% ipython --no-banner

In [1]: import numpy as np

In [2]: np.set_printoptions(precision=1, suppress=True, linewidth=100)

In [3]: def tidy(a):
   ...:     return np.round(a, 1) + 0
   ...: 

In [4]: X = np.array([[-0.5, 1.3, -0.3, 1.4, -0.1, 0.4],
   ...:     [-0.1, 0.7, 0.3, 0.8, 0.4, 0.0],
   ...:     [0.8, -1.6, -0.7, 1.3, 0.2, -0.3],
   ...:     [-0.3, 1.0, -0.8, 2.0, -0.4, -1.5],
   ...:     [0.1, 0.8, -1.3, -1.3, 0.8, 1.6],
   ...:     [-0.2, 1.0, 1.5, -0.3, -0.4, 0.5]])

In [5]: X
Out[5]: 
array([[-0.5,  1.3, -0.3,  1.4, -0.1,  0.4],
       [-0.1,  0.7,  0.3,  0.8,  0.4,  0. ],
       [ 0.8, -1.6, -0.7,  1.3,  0.2, -0.3],
       [-0.3,  1. , -0.8,  2. , -0.4, -1.5],
       [ 0.1,  0.8, -1.3, -1.3,  0.8,  1.6],
       [-0.2,  1. ,  1.5, -0.3, -0.4,  0.5]])

In [6]: r0 = np.array([3, 2, 0])

In [7]: tidy(np.cross(X[0, :3], X[2, :3]))
Out[7]: array([-1.4, -0.6, -0.2])

In [8]: M2 = X / np.sqrt((X ** 2).mean(axis=1, keepdims=True))

In [9]: tidy(X - X.mean(axis=1, keepdims=True))
Out[9]: 
array([[-0.9,  0.9, -0.7,  1. , -0.5,  0. ],
       [-0.5,  0.3, -0.1,  0.4,  0. , -0.4],
       [ 0.8, -1.6, -0.6,  1.4,  0.2, -0.2],
       [-0.3,  1. , -0.8,  2. , -0.4, -1.5],
       [ 0. ,  0.7, -1.4, -1.4,  0.7,  1.5],
       [-0.5,  0.7,  1.2, -0.6, -0.8,  0.2]])

In [10]: Q, _ = np.linalg.qr(np.array([[0.5, 1.1, 2.5, 1.5, -0.7, 1.8, -0.5],
    ...:     [-1.3, 1.0, -1.2, 1.7, 0.2, 0.8, -0.7],
    ...:     [0.3, -0.7, -0.5, 0.7, 0.3, -0.2, 1.4],
    ...:     [-0.6, -0.3, 0.6, -0.7, -0.5, -1.4, -1.6],
    ...:     [2.7, -1.4, 0.4, 1.2, -0.2, 1.6, 1.3],
    ...:     [1.3, -0.9, 1.8, 1.1, 0.1, 0.5, 0.1],
    ...:     [-1.5, -1.4, -1.1, -1.7, -0.7, 0.8, -0.9]]))

In [11]: feats = -3 * Q

In [12]: tidy(feats)
Out[12]: 
array([[ 0.4,  1.4, -1.8,  0.6,  1.4,  0.5, -1. ],
       [-1.1,  0.8,  0.9,  2.3,  0.4, -0.2,  1. ],
       [ 0.2, -0.7,  0.4,  1.2, -0.7, -0.7, -2.4],
       [-0.5, -0.5, -1.2, -0.1,  0.4, -2.6,  0.5],
       [ 2.2, -0.8,  0.8,  0.5,  1.5, -0.3,  0.5],
       [ 1.1, -0.6, -1.5,  1.2, -1.6,  0.6,  1. ],
       [-1.2, -2.1, -0.6,  0.3,  1.2,  1.1, -0.1]])

In [13]: x = np.array([0, -1, 1, 0, -3, 1, -2])

In [14]: y = feats @ x

In [15]: beta, lr = np.zeros(7), 1 / np.linalg.norm(feats, 2) ** 2

In [16]: for i in range(3):
    ...:     beta -= lr * feats.T @ (feats @ beta - y)
    ...:     if i % 1 == 0: print(i, round(np.linalg.norm(feats @ beta - y), 1))
    ...: 
0 0.0
1 0.0
2 0.0

In [17]: tidy(beta)
Out[17]: array([ 0., -1.,  1.,  0., -3.,  1., -2.])

In [18]: tidy(np.linalg.cond(feats))
Out[18]: np.float64(1.0)

In [19]: E = np.loadtxt("run4.csv", delimiter=",")

In [20]: tidy(E)
Out[20]: 
array([[ 2.9, -2.7,  3. , -0.5],
       [-3.2,  2.4, -2.9,  0.5],
       [-2.7, -4.1,  0.9,  0.2],
       [-2.3, -4.3,  1.1,  0.1],
       [-1.2, -4.5,  1.8,  0. ],
       [-4.2,  0.8, -2.6,  0.6],
       [ 4.4,  2.1,  1.1, -0.5],
       [ 4.1,  2.8,  0.6, -0.4],
       [ 3.3, -2.3,  2.9, -0.5],
       [-4.4,  0.2, -2.3,  0.6],
       [ 3.9,  3.1,  0.3, -0.4],
       [ 1.4,  4.5, -1.7,  0. ],
       [ 4.5,  1.2,  1.7, -0.6],
       [ 3. ,  3.9, -0.6, -0.2],
       [-3.9,  1.3, -2.7,  0.6],
       [ 3.3,  3.7, -0.3, -0.3],
       [ 0.1, -4.4,  2.4, -0.2],
       [ 0.9,  4.5, -2. ,  0.1],
       [-4.4, -0.1, -2.2,  0.6],
       [-1.2, -4.5,  1.8,  0. ]])

In [21]: # looks like rank 2

In [22]: M2 = E / np.linalg.norm(E, axis=1, keepdims=True)

In [23]: C2 = M2 @ M2.T

In [24]: tidy(np.degrees(np.arccos(np.clip(C2[18, 8], -1, 1))))
Out[24]: np.float64(147.8)

In [25]: tidy(C2[18])
Out[25]: 
array([-0.8,  0.8,  0.4,  0.3,  0.1,  1. , -0.9, -0.8, -0.8,  1. , -0.7, -0.1, -1. , -0.5,  0.9,
       -0.6, -0.2,  0. ,  1. ,  0.1])

In [26]: np.argwhere(np.triu(np.abs(C2) > 0.95, 1))
Out[26]: 
array([[ 0,  1],
       [ 0,  8],
       [ 1,  8],
       [ 1, 14],
       [ 2,  3],
       [ 2, 13],
       [ 2, 15],
       [ 3,  4],
       [ 3, 11],
       [ 3, 13],
       [ 3, 15],
       [ 3, 19],
       [ 4, 11],
       [ 4, 16],
       [ 4, 17],
       [ 4, 19],
       [ 5,  9],
       [ 5, 14],
       [ 5, 18],
       [ 6,  7],
       [ 6, 10],
       [ 6, 12],
       [ 7, 10],
       [ 7, 15],
       [ 8, 14],
       [ 9, 12],
       [ 9, 14],
       [ 9, 18],
       [10, 13],
       [10, 15],
       [11, 17],
       [11, 19],
       [12, 18],
       [13, 15],
       [16, 17],
       [16, 19],
       [17, 19]])

In [27]: W0 = np.load("w.npy")

In [28]: print(W0)
[[2 0 0]
 [0 5 5]
 [0 1 8]]

In [29]: # 2 groups of indices that never mix

In [30]: M2 = W0 / np.sqrt((W0 ** 2).mean(axis=1, keepdims=True))

In [31]: np.linalg.matrix_rank(W0 - W0.mean(axis=1, keepdims=True))
Out[31]: np.int64(2)

In [32]: tidy(np.linalg.norm(M2, axis=1))
Out[32]: array([1.7, 1.7, 1.7])

In [33]: tidy(M2[2])
Out[33]: array([0. , 0.2, 1.7])

In [34]: tidy(np.linalg.eigvals(W0).sum().real)
Out[34]: np.float64(15.0)

In [35]: print(np.poly(W0))
[  1. -15.  61. -70.]

In [36]: np.einsum("ii->", W0)
Out[36]: np.int64(15)

In [37]: print(np.einsum("ij,ji->", W0, W0))
103

In [38]: r0, r1 = X[4], X[1]

In [39]: tidy(r0 @ r1)
Out[39]: np.float64(-0.6)

In [40]: pr = (r0 @ r1) / (r0 @ r0) * r0

In [41]: tidy(pr)
Out[41]: array([ 0. , -0.1,  0.1,  0.1, -0.1, -0.1])

In [42]: W0 @ W0
Out[42]: 
array([[ 4,  0,  0],
       [ 0, 30, 65],
       [ 0, 13, 69]])

In [43]: (np.linalg.matrix_power((W0 != 0) + (W0.T != 0) + np.eye(3), 3) > 0).astype(int)
Out[43]: 
array([[1, 0, 0],
       [0, 1, 1],
       [0, 1, 1]])

In [44]: (W0 != 0).astype(int)
Out[44]: 
array([[1, 0, 0],
       [0, 1, 1],
       [0, 1, 1]])

In [45]: np.flatnonzero(np.linalg.matrix_power((W0 != 0) + (W0.T != 0) + np.eye(3), 3)[2])
Out[45]: array([1, 2])

In [46]: basis = np.array([[-9, 8, -7, 1, -7], [6, 2, -1, 3, 6]])

In [47]: m1 = np.repeat(basis, 10 // 2, axis=0)

In [48]: rng = np.random.default_rng(636)

In [49]: m1 = m1 + 0.3 * rng.normal(size=m1.shape)

In [50]: tidy(m1)
Out[50]: 
array([[-9.7,  8.5, -6.7,  1.5, -7.3],
       [-9.1,  8.1, -6.7,  0.9, -7. ],
       [-9. ,  7.7, -7. ,  0.5, -7. ],
       [-9.4,  7.5, -6.9,  0.9, -7.2],
       [-8.8,  8.1, -6.6,  1. , -6.9],
       [ 5.7,  2.5, -1.2,  3.4,  5.7],
       [ 5.9,  2.4, -1.3,  3.1,  5.9],
       [ 5.6,  1.7, -1.1,  2.6,  5.7],
       [ 5.3,  2.4, -1.4,  3.1,  6.2],
       [ 6.2,  2.1, -1. ,  2.7,  5.9]])

In [51]: M2 = W0 + rng.integers(-2, 3, (3, 1)) @ rng.integers(-2, 3, (1, 3))

In [52]: M2
Out[52]: 
array([[2, 0, 0],
       [0, 5, 5],
       [0, 1, 8]])

In [53]: tidy(np.linalg.svd(M2 - W0, compute_uv=False))
Out[53]: array([0., 0., 0.])

In [54]: M2 = np.array([[5, 5, 4, 4, 3, 0, 2, 3],
    ...:     [2, 2, 4, 0, 3, 4, 5, 5],
    ...:     [3, 5, 2, 0, 2, 3, 0, 4],
    ...:     [2, 2, 1, 4, 3, 4, 4, 5],
    ...:     [5, 4, 0, 2, 5, 0, 5, 5],
    ...:     [4, 1, 2, 4, 3, 3, 5, 5],
    ...:     [4, 0, 3, 5, 3, 0, 2, 4],
    ...:     [0, 1, 2, 4, 5, 2, 5, 3]])

In [55]: M = np.triu(M2)

In [56]: M
Out[56]: 
array([[5, 5, 4, 4, 3, 0, 2, 3],
       [0, 2, 4, 0, 3, 4, 5, 5],
       [0, 0, 2, 0, 2, 3, 0, 4],
       [0, 0, 0, 4, 3, 4, 4, 5],
       [0, 0, 0, 0, 5, 0, 5, 5],
       [0, 0, 0, 0, 0, 3, 5, 5],
       [0, 0, 0, 0, 0, 0, 2, 4],
       [0, 0, 0, 0, 0, 0, 0, 3]])

In [57]: x = np.array([1, 0, 2, 1, 1, 0, 1, 0])

In [58]: y = M @ x

In [59]: y
Out[59]: array([22, 16,  6, 11, 10,  5,  2,  0])

In [60]: tidy(np.linalg.solve(M, M[:, 3]))
Out[60]: array([0., 0., 0., 1., 0., 0., 0., 0.])

In [61]: tidy(np.linalg.solve(M.T, M[6]))
Out[61]: array([0., 0., 0., 0., 0., 0., 1., 0.])

In [62]: A = np.loadtxt("x.csv", delimiter=",")

In [63]: A
Out[63]: 
array([[ 11.2,  -3.8,   2.1,   7.7,  -8.8],
       [-27.2, -14.7,  -3.8,  13.6, -18.2],
       [  7. , -11.7,  13.9,   5.4,  -8.4],
       [  1.2,  -6.7,   5.8,   9.2,  -4.4],
       [ -0.7,  -1.8,  13.3,  -0.5,   8.2],
       [-16.9,  -4.6,  -6.7,   4.6, -13.7],
       [ 13. , -24.1,  10. ,  25.3, -24.6],
       [  1.2, -21. ,   3.8,   9.7, -34.1],
       [  8.6,   6.4,   7.2,  -4.7,   9. ],
       [ 11.9,  11.3,  -1.5,  -8.8,   2.4],
       [  6. ,  21.9, -16.5,  -7.8,   5.5],
       [  8.4,  -2.9,  -5.5,   7. , -17. ],
       [-11. ,  30.9, -35.5, -20.9,  -5.9],
       [ 14.4,  -9.4,  -3.4,  12.4, -24.8],
       [  1.9,   3.9, -17. ,   7.7, -16.2],
       [ -7.4, -20.2,  17.3,  12.1,  -9.4],
       [-11.5, -10. ,   1.8,  13.9,  -7.7],
       [ -6.3,  13.1, -16.3,  -2. ,  -1.8],
       [ -1.9,   8.9,   3.4,  -7.9,  10.3],
       [ 15.3,  14.6,  -7. ,  -6.8,   1.4],
       [ -8.8,   4.4,   1.9,  -0.3,   8.3]])

In [64]: Xc = A - A.mean(axis=0)

In [65]: Uu, sig, vt = np.linalg.svd(Xc, full_matrices=False)

In [66]: print(np.linalg.matrix_rank(Xc))
5

In [67]: np.abs(Uu[:, 0]).argmax()
Out[67]: np.int64(12)

In [68]: print(tidy((sig ** 2).sum() ** 2 / (sig ** 4).sum()))
2.3

In [69]: print(np.searchsorted(np.cumsum(sig ** 2) / (sig ** 2).sum(), 0.9) + 1)
3

In [70]: print(tidy(np.abs(vt[-1])))
[0.1 0.7 0.5 0.3 0.4]

In [71]: print((np.sign(Uu[:, 0]) == np.sign(Uu[0, 0])).astype(int))
[1 1 1 1 0 1 1 1 0 0 0 1 0 1 0 1 1 0 0 0 0]

In [72]: tidy(Xc.mean(axis=0))
Out[72]: array([0., 0., 0., 0., 0.])
